In [1]: import numpy as np

In [2]: np.set_printoptions(precision=3, suppress=True, linewidth=160)

In [3]: M = np.load("arr.npy")

In [4]: print(M)
[[ 1.823  1.837  5.364  3.933]
 [-4.373 -1.239 -4.506 -3.281]
 [-2.75  -0.46   0.013  3.905]
 [-1.055  2.149 -1.184 -0.03 ]]

In [5]: B = np.array([[1, -5], [2, -1]])

In [6]: basis = np.kron(B, M)

In [7]: print(np.linalg.matrix_rank(basis))
8

In [8]: print(basis.shape)
(8, 8)

In [9]: print(round(np.linalg.norm(basis, 2), 3), np.round(np.linalg.norm(B, 2) * np.linalg.norm(M, 2), 3))
53.03 53.03

In [10]: print(round(float(np.einsum("ij,ji->", M, M)), 3))
-68.211

In [11]: print(round(np.linalg.eigvals(M).sum().real, 3))
0.567

In [12]: print(np.linalg.eigvals(M))
[ 1.278+5.765j  1.278-5.765j -0.995+1.869j -0.995-1.869j]

In [13]: print(round(float(np.linalg.det(M.T)), 3))
156.326

In [14]: W0 = np.load("w.npy")

In [15]: print(W0)
[[ 0.7    1.7    0.2  ]
 [ 0.8    0.9   -1.1  ]
 [ 0.801  1.453  0.172]]

In [16]: r0 = np.array([0, -3, 3])

In [17]: print(np.cross(W0[1, :3], W0[0, :3]))
[ 2.05 -0.93  0.73]

In [18]: print(np.polyval(r0, W0[1]))
[0.6 0.3 6.3]

In [19]: print(np.array([np.convolve(row, r0, "same") for row in W0]))
[[-2.1   -3.     4.5  ]
 [-2.4   -0.3    6.   ]
 [-2.403 -1.956  3.843]]

In [20]: B = np.linalg.inv(W0)

In [21]: print(B)
[[-4.211  0.004  4.924]
 [ 2.447  0.096 -2.234]
 [-1.06  -0.828  1.753]]

In [22]: print(np.linalg.inv(B))
[[ 0.7    1.7    0.2  ]
 [ 0.8    0.9   -1.1  ]
 [ 0.801  1.453  0.172]]

In [23]: print(np.round(np.linalg.det(W0) * np.linalg.det(B), 3))
1.0

In [24]: rng = np.random.default_rng(24)

In [25]: z = rng.permutation(3)

In [26]: B = W0[:, z] * rng.choice([-1, 1], 3)

In [27]: print(B)
[[ 1.7   -0.2    0.7  ]
 [ 0.9    1.1    0.8  ]
 [ 1.453 -0.172  0.801]]

In [28]: left, _, Vt = np.linalg.svd(W0.T @ B)

In [29]: print(z)
[1 2 0]

In [30]: J = np.array([[2, 3], [4, 5]])

In [31]: print(J)
[[2 3]
 [4 5]]

In [32]: left, sigma, Vt = np.linalg.svd(J)

In [33]: print(np.argmax(sigma[:-1] / (sigma[1:] + 1e-6)) + 1)
1

In [34]: B = left[:, :1] @ np.diag(sigma[:1]) @ Vt[:1]

In [35]: print(B)
[[2.188 2.856]
 [3.894 5.081]]

In [36]: print(np.linalg.matrix_rank(B))
1

In [37]: print(np.round(np.linalg.norm(J - B) / np.linalg.norm(J), 3))
0.037

In [38]: print(np.linalg.matrix_rank(J, rtol=0.05))
1

In [39]: t3 = np.stack([J, -3 * J, J[::-1]])

In [40]: print(np.linalg.matrix_rank(t3))
[2 2 2]

In [41]: print(np.linalg.det(t3))
[ -2. -18.   2.]

In [42]: print(np.linalg.norm(t3, axis=(1, 2)))
[ 7.348 22.045  7.348]

In [43]: print(np.linalg.matrix_rank(t3.reshape(3, -1)))
2

In [44]: print(np.einsum("bij,cij->bc", t3, t3))
[[  54 -162   46]
 [-162  486 -138]
 [  46 -138   54]]

In [45]: x = np.array([6, 4])

In [46]: y = J @ x

In [47]: print(y)
[24 44]

In [48]: print(np.linalg.solve(J, y))
[6. 4.]

In [49]: print(np.linalg.solve(J, J[:, 0]))
[1. 0.]

In [50]: print(np.linalg.solve(J, y + J[:, 1]))
[6. 5.]

In [51]: print(np.allclose(J, J.T))
False

In [52]: print(np.sort(np.abs(np.linalg.eigvals(J))))
[0.275 7.275]

In [53]: print(round(np.abs(np.linalg.eigvals(J)).max(), 3))
7.275

In [54]: print((J - J.T) / 2)
[[ 0.  -0.5]
 [ 0.5  0. ]]

In [55]: print((J + J.T) / 2)
[[2.  3.5]
 [3.5 5. ]]

In [56]: B = J + rng.integers(-2, 3, (2, 1)) @ rng.integers(-2, 3, (1, 2))

In [57]: print(B)
[[2 3]
 [4 5]]

In [58]: print(np.linalg.matrix_rank(B - J, tol=1e-8))
0

In [59]: print(np.linalg.svd(B - J, compute_uv=False))
[0. 0.]

In [60]: print(np.abs(B - J).sum(axis=1))
[0 0]

In [61]: m1 = np.loadtxt("out17.csv", delimiter=",")

In [62]: print(m1)
[[ -1.313  -3.324   1.148]
 [-11.911  -7.495   0.515]
 [  6.347  -2.195 -11.892]
 [ 17.903  -2.034 -22.424]
 [ -1.281  -3.387  18.656]
 [ 16.002   3.126   6.963]
 [ 26.461  -6.293  -0.507]
 [  3.902   2.43  -10.225]
 [-14.491  -8.144   0.639]
 [-22.012  -0.912  -4.766]
 [ -8.122   5.002 -16.372]
 [  6.115  -3.525   9.495]
 [ 17.516  -7.763 -22.677]
 [ -7.807   7.718 -29.148]
 [ -2.385   6.088  10.375]
 [ -6.712  13.02   -8.573]
 [  8.558   2.009  16.588]
 [ -1.92   -4.358   2.639]
 [ -4.958   6.026  23.21 ]
 [-12.094  -3.1   -12.976]
 [ -8.499  -1.144  12.233]
 [ 18.366  -3.015   2.218]
 [ -7.053   4.138 -40.13 ]]

In [63]: Xs = (m1 - m1.mean(axis=0)) / m1.std(axis=0)

In [64]: print(Xs.std(axis=0))
[1. 1. 1.]

In [65]: c = np.linalg.lstsq(np.delete(Xs, 1, axis=1), Xs[:, 1])[0]

In [66]: print(np.round(1 - np.var(Xs[:, 1] - np.delete(Xs, 1, axis=1) @ c), 3))
0.057

In [67]: B = np.array([[3, 2, 0], [3, 4, 2], [0, 4, 5]])

In [68]: print(np.vstack([m1, B.T]).shape)
(26, 3)

In [69]: print(np.einsum("ij->j", m1))
[ 10.612  -7.132 -75.011]

In [70]: print(np.linalg.matrix_rank(m1 @ B))
3

In [71]: F = np.array([[6, 2, 0, 0, 0, 0],
    ...:     [0, 7, 0, 0, 0, 0],
    ...:     [6, 6, 0, 0, 0, 0],
    ...:     [0, 0, 6, 2, 0, 0],
    ...:     [0, 0, 0, 7, 0, 0],
    ...:     [0, 0, 6, 6, 0, 0],
    ...:     [0, 0, 0, 0, 6, 2],
    ...:     [0, 0, 0, 0, 0, 7],
    ...:     [0, 0, 0, 0, 6, 6]])

In [72]: x = np.array([-1, 2, 2, -1, -1, 0])

In [73]: a = np.maximum(F @ x, 0)

In [74]: print(F * (a > 1e-9)[:, None])
[[0 0 0 0 0 0]
 [0 7 0 0 0 0]
 [6 6 0 0 0 0]
 [0 0 6 2 0 0]
 [0 0 0 0 0 0]
 [0 0 6 6 0 0]
 [0 0 0 0 0 0]
 [0 0 0 0 0 0]
 [0 0 0 0 0 0]]

In [75]: print(np.tanh(F @ x))
[-0.964  1.     1.     1.    -1.     1.    -1.     0.    -1.   ]

In [76]: print(F.T @ a)
[ 36 134  96  56   0   0]

In [77]: print(np.maximum(F @ x, 0) - np.maximum(-F @ x, 0))
[-2 14  6 10 -7  6 -6  0 -6]

In [78]: z = rng.permutation(6)

In [79]: B = F[:, z] * rng.choice([-1, 1], 6)

In [80]: print(B)
[[ 0  2  0  6  0  0]
 [ 0  7  0  0  0  0]
 [ 0  6  0  6  0  0]
 [ 0  0  0  0  6 -2]
 [ 0  0  0  0  0 -7]
 [ 0  0  0  0  6 -6]
 [-2  0 -6  0  0  0]
 [-7  0  0  0  0  0]
 [-6  0 -6  0  0  0]]

In [81]: left, _, Vt = np.linalg.svd(F.T @ B)

In [82]: print(np.round(left @ Vt, 3) + 0)
[[ 0.  0.  0.  1.  0.  0.]
 [ 0.  1.  0.  0.  0.  0.]
 [ 0.  0.  0.  0.  1.  0.]
 [ 0.  0.  0.  0.  0. -1.]
 [ 0.  0. -1.  0.  0.  0.]
 [-1.  0.  0.  0.  0.  0.]]

In [83]: print(np.round(np.linalg.lstsq(F, B)[0], 3) + 0)
[[ 0.  0.  0.  1.  0.  0.]
 [ 0.  1.  0.  0.  0.  0.]
 [ 0.  0.  0.  0.  1.  0.]
 [ 0.  0.  0.  0.  0. -1.]
 [ 0.  0. -1.  0.  0.  0.]
 [-1.  0.  0.  0.  0.  0.]]

In [84]: O, R = np.linalg.qr(F)

In [85]: print(np.abs(np.diag(R)))
[8.485 7.55  8.485 7.55  8.485 7.55 ]

In [86]: print(R)
[[-8.485 -5.657  0.     0.     0.     0.   ]
 [ 0.    -7.55   0.     0.     0.     0.   ]
 [ 0.     0.    -8.485 -5.657  0.     0.   ]
 [ 0.     0.     0.     7.55   0.     0.   ]
 [ 0.     0.     0.     0.    -8.485 -5.657]
 [ 0.     0.     0.     0.     0.    -7.55 ]]

In [87]: print(np.round(abs(R[0, 0]), 3), np.round(np.linalg.norm(F[:, 0]), 3))
8.485 8.485

In [88]: data = np.arange(12).reshape(3, 4) + -2

In [89]: print(data)
[[-2 -1  0  1]
 [ 2  3  4  5]
 [ 6  7  8  9]]

In [90]: # null space of dimension 2

In [91]: rank = np.linalg.matrix_rank(data)

In [92]: print(rank)
2

In [93]: N = np.linalg.svd(data)[2][rank:].T

In [94]: print(np.round(data @ N, 3) + 0)
[[0. 0.]
 [0. 0.]
 [0. 0.]]

In [95]: print(np.allclose(data @ N, 0))
True

In [96]: print([int(np.linalg.matrix_rank(data[:i])) for i in range(1, len(data) + 1)])
[1, 2, 2]

In [97]: B = data / np.sqrt((data ** 2).mean(axis=1, keepdims=True))

In [98]: print(data - data.mean(axis=1, keepdims=True))
[[-1.5 -0.5  0.5  1.5]
 [-1.5 -0.5  0.5  1.5]
 [-1.5 -0.5  0.5  1.5]]

In [99]: print(np.linalg.matrix_rank(B) == np.linalg.matrix_rank(data))
True

In [100]: print(B[2])
[0.791 0.923 1.055 1.187]

In [101]: print(np.linalg.norm(B, axis=1))
[2. 2. 2.]

In [102]: print(np.linalg.cond(data) > 100)
True

In [103]: print([round(float(x), 3) for x in np.linalg.svd(data, compute_uv=False)[:3]])
[16.829, 2.604, 0.0]

In [104]: mat = np.load("data.npy")

In [105]: print(mat)
[[-3  0  0  0]
 [ 0 -2  0  0]
 [ 0  0  2  0]
 [ 0  0  0  2]]

In [106]: print(np.prod(np.diag(mat)), np.round(np.linalg.det(mat), 3))
24 24.0

In [107]: print(np.sort(np.linalg.eigvals(mat)))
[-3. -2.  2.  2.]

In [108]: print([int(np.linalg.matrix_rank(np.linalg.matrix_power(mat, p))) for p in range(1, 5)])
[4, 4, 4, 4]

In [109]: th = rng.uniform(0, 2 * np.pi, 22)

In [110]: O, _ = np.linalg.qr(np.array([[-0.5, 0.6], [0.8, -0.2], [1.0, -0.2]]))

In [111]: E = 3 * np.c_[np.cos(th), np.sin(th)] @ O.T

In [112]: print(E)
[[-0.044  1.817  2.387]
 [-1.609  1.612  1.952]
 [ 2.279  1.062  1.637]
 [ 2.542 -1.088 -1.164]
 [-1.767  1.555  1.86 ]
 [-1.883 -1.316 -1.93 ]
 [-1.143 -1.62  -2.252]
 [-2.981  0.317  0.104]
 [ 2.859 -0.684 -0.6  ]
 [-0.026 -1.814 -2.389]
 [ 2.957  0.136  0.49 ]
 [-1.261 -1.582 -2.215]
 [-1.959  1.472  1.73 ]
 [ 2.957  0.135  0.489]
 [ 2.888  0.332  0.74 ]
 [-2.325  1.262  1.415]
 [ 0.465 -1.817 -2.342]
 [ 0.274 -1.822 -2.368]
 [ 0.482  1.767  2.376]
 [ 2.498 -1.127 -1.22 ]
 [-2.223 -1.103 -1.685]
 [ 1.102  1.632  2.263]]

In [113]: z = E[:, 0] > np.median(E[:, 0])

In [114]: r0 = E[z].mean(axis=0) - E[~z].mean(axis=0)

In [115]: print((((E - E.mean(axis=0)) @ r0 > 0) == z).mean())
1.0

In [116]: print(z.astype(int))
[0 0 1 1 0 0 0 0 1 0 1 0 0 1 1 0 1 1 1 1 0 1]

In [117]: print(((E - E.mean(axis=0)) @ r0 > 0).astype(int))
[0 0 1 1 0 0 0 0 1 0 1 0 0 1 1 0 1 1 1 1 0 1]

In [118]: print(r0)
[ 3.502 -0.189  0.12 ]
